$ python -q
>>> import numpy as np
>>> import numpy.linalg as la
>>> np.set_printoptions(suppress=True, linewidth=100)
>>> rd = lambda a: np.round(a, 1) + 0
>>> mat = np.loadtxt("arr.csv", delimiter=",")
>>> mat
array([[-1.,  0.],
       [ 1.,  2.],
       [ 3.,  4.],
       [ 5.,  6.]])
>>> x = np.array([4, -5])
>>> rhs = mat @ x
>>> c, lr = np.zeros(2), 1 / la.norm(mat, 2) ** 2
>>> for i in range(30):
...     c -= lr * mat.T @ (mat @ c - rhs)
...     if i % 10 == 0: print(i, round(la.norm(mat @ c - rhs), 1))
... 
0 5.8
10 5.3
20 4.8
>>> print(rd(c))
[ 0.3 -2.1]
>>> rd(la.cond(mat))
np.float64(10.2)
>>> O, vecs = la.qr(mat[:, :1])[0], la.qr(mat[:, 1:])[0]
>>> sv = la.svd(O.T @ vecs, compute_uv=False)
>>> (sv > 0.9).sum()
np.int64(1)
>>> rd(sv)
array([1.])
>>> rd(la.norm(O @ O.T - vecs @ vecs.T, 2))
np.float64(0.2)
>>> hat = mat @ la.solve(mat.T @ mat, mat.T)
>>> rd(hat @ mat[:, 1])
array([0., 2., 4., 6.])
>>> rd(la.eigvalsh(hat))
array([0., 0., 1., 1.])
>>> np.allclose(hat @ hat, hat)
True
>>> print(rd(np.diag(hat)))
[0.7 0.3 0.3 0.7]
>>> out = np.array([[3, 0], [4, 2]])
>>> Z = np.kron(out, mat)
>>> Z.shape
(8, 4)
>>> gram = mat.T @ mat
>>> print(np.diag(gram))
[36. 56.]
>>> la.matrix_rank(gram)
np.int64(2)
>>> rd(la.eigvalsh(gram)[::-1])
array([91.1,  0.9])
>>> data = np.load("x.npy")
>>> data
array([[ 3, -2, -1],
       [-2,  1, -3],
       [-1,  0, -7]])
>>> # rank 2
>>> hat = np.triu(np.array([[1, 4, 1], [4, 4, 5], [2, 4, 1]]), 1) + np.eye(3)
>>> out = hat @ data @ la.inv(hat)
>>> rd(la.det(out))
np.float64(0.0)
>>> np.trace(out), np.trace(data)
(np.float64(-3.0), np.int64(-3))
>>> la.matrix_rank(out)
np.int64(2)
>>> hat @ data - data @ hat
array([[ -9.,  -8., -12.],
       [ -5.,   8., -38.],
       [  0.,   4.,   1.]])
>>> rd(la.eigvals(data).sum().real)
np.float64(-3.0)
>>> print(rd(la.eigvals(data)))
[ 4.2  0.  -7.2]
>>> rd(la.det(data[::-1]))
np.float64(0.0)
>>> print(np.kron(np.eye(2, dtype=int), data))
[[ 3 -2 -1  0  0  0]
 [-2  1 -3  0  0  0]
 [-1  0 -7  0  0  0]
 [ 0  0  0  3 -2 -1]
 [ 0  0  0 -2  1 -3]
 [ 0  0  0 -1  0 -7]]
>>> np.einsum("ii->", data)
np.int64(-3)
>>> r = la.matrix_rank(data)
>>> r
np.int64(2)
>>> null = la.svd(data)[2][r:].T
>>> rd(data @ null)
array([[0.],
       [0.],
       [0.]])
>>> null.shape
(3, 1)
>>> [int(la.matrix_rank(data[:, :j + 1])) for j in range(3)]
[1, 2, 2]
>>> rd(null @ null.T)
array([[ 0.3,  0.5,  0. ],
       [ 0.5,  0.7, -0.1],
       [ 0. , -0.1,  0. ]])
>>> print(rd(null[:, 0] / null[np.abs(null[:, 0]).round(6).argmax(), 0]))
[ 0.6  1.  -0.1]
>>> U, sv, Vh = la.svd(data)
>>> vecs = Vh[:(sv > 1e-8).sum()]
>>> rng = np.random.default_rng(84260)
>>> x = data[0] + 5 * data[2] + rng.integers(2) * np.eye(3)[1]
>>> x
array([ -2.,  -1., -36.])
>>> print(rd(vecs.T @ vecs))
[[ 0.7 -0.5  0. ]
 [-0.5  0.3  0.1]
 [ 0.   0.1  1. ]]
>>> rd(la.norm(x - vecs.T @ vecs @ x))
np.float64(0.8)
>>> W0 = np.load("m.npy")
>>> W0
array([[ 5,  5],
       [ 5, 10]])
>>> vals, vecs = la.eig(W0)
>>> rd(np.sort(la.eigvals(W0.T)))
array([ 1.9, 13.1])
>>> out = np.c_[mat[:, :1] @ np.array([[-5]]), np.array([-1, 1, 1, 1])]
>>> out
array([[  5.,  -1.],
       [ -5.,   1.],
       [-15.,   1.],
       [-25.,   1.]])
>>> rd(la.norm(out - mat @ la.lstsq(mat, out)[0], axis=0))
array([0. , 1.1])
>>> rd(la.norm(la.qr(mat)[0].T @ out, axis=0) ** 2 / ((out ** 2).sum(axis=0) + 1e-12))
array([1. , 0.7])
>>> print(rd(la.lstsq(mat, out[:, 0])[0]))
[-5.  0.]
>>> la.matrix_rank(np.c_[mat, out])
np.int64(3)
>>> la.matrix_rank(out)
np.int64(2)
>>> u, v = out[2], out[1]
>>> u @ u
np.float64(226.0)
>>> u @ v
np.float64(76.0)
>>> pr = (u @ v) / (u @ u) * u
>>> print(la.matrix_rank(np.outer(u, v)))
1
>>> np.outer(u, v)
array([[ 75., -15.],
       [ -5.,   1.]])
>>> rd(v - pr)
array([0. , 0.7])
>>> x = np.ones(2)
>>> for _ in range(4):
...     x = W0 @ x
...     x /= la.norm(x)
...     print(round(x @ W0 @ x, 1))
... 
13.1
13.1
13.1
13.1
>>> rd(x)
array([0.5, 0.9])
>>> rd(la.eigvalsh(W0)[-1])
np.float64(13.1)
>>> feats = np.loadtxt("sample14.csv", delimiter=",")
>>> feats
array([[-3., -2., -3., -2., -3., -2.],
       [-2., -1., -2., -1., -2., -1.],
       [ 0.,  3.,  0.,  3.,  0.,  3.],
       [-3., -2., -3., -2., -3., -2.],
       [-2., -1., -2., -1., -2., -1.],
       [ 0.,  3.,  0.,  3.,  0.,  3.]])
>>> feats.sum(axis=1)
array([-15.,  -9.,   9., -15.,  -9.,   9.])
>>> print(rd(feats.mean(axis=0)))
[-1.7  0.  -1.7  0.  -1.7  0. ]
>>> print(np.abs(feats).max())
3.0
>>> rd(la.norm(feats))
np.float64(12.7)
>>> np.diff(feats, axis=0)
array([[ 1.,  1.,  1.,  1.,  1.,  1.],
       [ 2.,  4.,  2.,  4.,  2.,  4.],
       [-3., -5., -3., -5., -3., -5.],
       [ 1.,  1.,  1.,  1.,  1.,  1.],
       [ 2.,  4.,  2.,  4.,  2.,  4.]])
>>> rd(la.svd(feats, compute_uv=False))
array([11.4,  5.7,  0. ,  0. ,  0. ,  0. ])
>>> feats.shape
(6, 6)
>>> la.rank(feats)
Traceback (most recent call last):
  File "<python-input-89>", line 1, in <module>
    la.rank(feats)
    ^^^^^^^
AttributeError: module 'numpy.linalg' has no attribute 'rank'
>>> np.unravel_index(np.abs(feats).argmax(), feats.shape)
(np.int64(0), np.int64(0))
>>> feats[:, 6]
Traceback (most recent call last):
  File "<python-input-91>", line 1, in <module>
    feats[:, 6]
    ~~~~~^^^^^^
IndexError: index 6 is out of bounds for axis 1 with size 6
>>> U, sv, Vh = la.svd(feats)
>>> vecs = Vh[:(sv > 1e-8).sum()]
>>> x = feats[4] + -1 * feats[0] + rng.integers(2) * np.eye(6)[2]
>>> x
array([1., 1., 1., 1., 1., 1.])
>>> rd(vecs.T @ vecs)
array([[0.3, 0. , 0.3, 0. , 0.3, 0. ],
       [0. , 0.3, 0. , 0.3, 0. , 0.3],
       [0.3, 0. , 0.3, 0. , 0.3, 0. ],
       [0. , 0.3, 0. , 0.3, 0. , 0.3],
       [0.3, 0. , 0.3, 0. , 0.3, 0. ],
       [0. , 0.3, 0. , 0.3, 0. , 0.3]])
>>> rd(la.norm(x - vecs.T @ vecs @ x))
np.float64(0.0)
>>> la.matrix_rank(np.vstack([feats, x]))
np.int64(2)
>>> E = np.load("test18.npy")
>>> E
array([[ 1, -2,  4],
       [ 1, -1,  1],
       [ 1,  0,  0],
       [ 1,  1,  1]])
>>> hat = E @ la.solve(E.T @ E, E.T)
>>> print(la.matrix_rank(np.eye(4) - hat))
1
>>> print(rd(hat))
[[ 1.   0.1 -0.2  0.1]
 [ 0.2  0.6  0.4 -0.2]
 [-0.2  0.4  0.6  0.1]
 [ 0.  -0.2  0.1  0.9]]
>>> rd(np.trace(hat))
np.float64(3.0)
>>> lab = rng.permutation(3)
>>> out = E[:, lab] * rng.choice([-1, 1], 3)
>>> out
array([[-1,  2, -4],
       [-1,  1, -1],
       [-1,  0,  0],
       [-1, -1, -1]])
>>> U, _, Vh = la.svd(E.T @ out)
>>> rd(U @ Vh)
array([[-1.,  0.,  0.],
       [ 0., -1.,  0.],
       [ 0.,  0., -1.]])
>>> rd(la.lstsq(E, out)[0])
array([[-1.,  0.,  0.],
       [ 0., -1.,  0.],
       [ 0.,  0., -1.]])
>>> lab
array([0, 1, 2])
>>> U, sv = la.svd(E)
Traceback (most recent call last):
  File "<python-input-112>", line 1, in <module>
    U, sv = la.svd(E)
    ^^^^^
ValueError: too many values to unpack (expected 2)
>>> U, sv, Vh = la.svd(E, full_matrices=False)
>>> rd(sv / sv[0])
array([1. , 0.3, 0.2])
>>> np.abs(U[:, 0]).round(6).argmax()
np.int64(0)
>>> U.shape, sv.shape, Vh.shape
((4, 3), (3,), (3, 3))
>>> rd(Vh @ Vh.T)
array([[1., 0., 0.],
       [0., 1., 0.],
       [0., 0., 1.]])
>>> print(rd(sv))
[4.9 1.7 1.1]
>>> print(np.allclose(U * sv @ Vh, E))
True
>>> rd(U.T @ E @ Vh.T)
array([[4.9, 0. , 0. ],
       [0. , 1.7, 0. ],
       [0. , 0. , 1.1]])
>>> (sv > 1e-8).sum()
np.int64(3)
>>> rd(U.T @ U)
array([[1., 0., 0.],
       [0., 1., 0.],
       [0., 0., 1.]])
>>> rd(np.abs(Vh[0]))
array([0.3, 0.4, 0.9])
>>> x = np.array([-2, 2, -1])
>>> rhs = E @ x
>>> c, lr = np.zeros(3), 1 / la.norm(E, 2) ** 2
>>> for i in range(15):
...     c -= lr * E.T @ (E @ c - rhs)
...     if i % 5 == 0: print(i, round(la.norm(E @ c - rhs), 1))
... 
0 2.0
5 1.6
10 1.2
>>> rd(c)
array([-1.4,  1.5, -1.5])
>>> u = np.array([1, -1])
>>> np.polyval(u, E[3])
array([0, 0, 0])
>>> np.cross(E[3, :3], E[1, :3])
array([ 2,  0, -2])
>>> print(np.array([np.convolve(row, u, "same") for row in E]))
[[ 1 -3  6]
 [ 1 -2  2]
 [ 1 -1  0]
 [ 1  0  0]]
>>> np.convolve(E[3], u)
array([ 1,  0,  0, -1])
>>> F = np.loadtxt("dump.csv", delimiter=",")
>>> rd(F)
array([[-0.5,  0.9,  0. ,  0. ],
       [-0.9, -0.5,  0. ,  0. ],
       [ 0. ,  0. ,  1. ,  0. ],
       [ 0. ,  0. ,  0. ,  1. ]])
>>> x = np.array([-3, -4, -3, -8])
>>> rhs = F @ x
>>> c, lr = np.zeros(4), 1 / la.norm(F, 2) ** 2
>>> for i in range(15):
...     c -= lr * F.T @ (F @ c - rhs)
...     if i % 5 == 0: print(i, round(la.norm(F @ c - rhs), 1))
... 
0 0.0
5 0.0
10 0.0
>>> c
array([-3., -4., -3., -8.])
>>> x = np.array([2, -2, -2, 1])
>>> rd(np.sort(np.abs(np.degrees(np.angle(la.eigvals(F))))))
array([  0.,   0., 120., 120.])
>>> out = np.array([[-2, 2, 2], [-1, 1, -1]])
>>> mat @ out
array([[  2.,  -2.,  -2.],
       [ -4.,   4.,   0.],
       [-10.,  10.,   2.],
       [-16.,  16.,   4.]])
>>> np.einsum("ij,ij->i", mat, mat)
array([ 1.,  5., 25., 61.])
>>> print(out.T @ mat.T)
[[  2.  -4. -10. -16.]
 [ -2.   4.  10.  16.]
 [ -2.   0.   2.   4.]]
>>> np.vstack([mat, out.T]).shape
(7, 2)
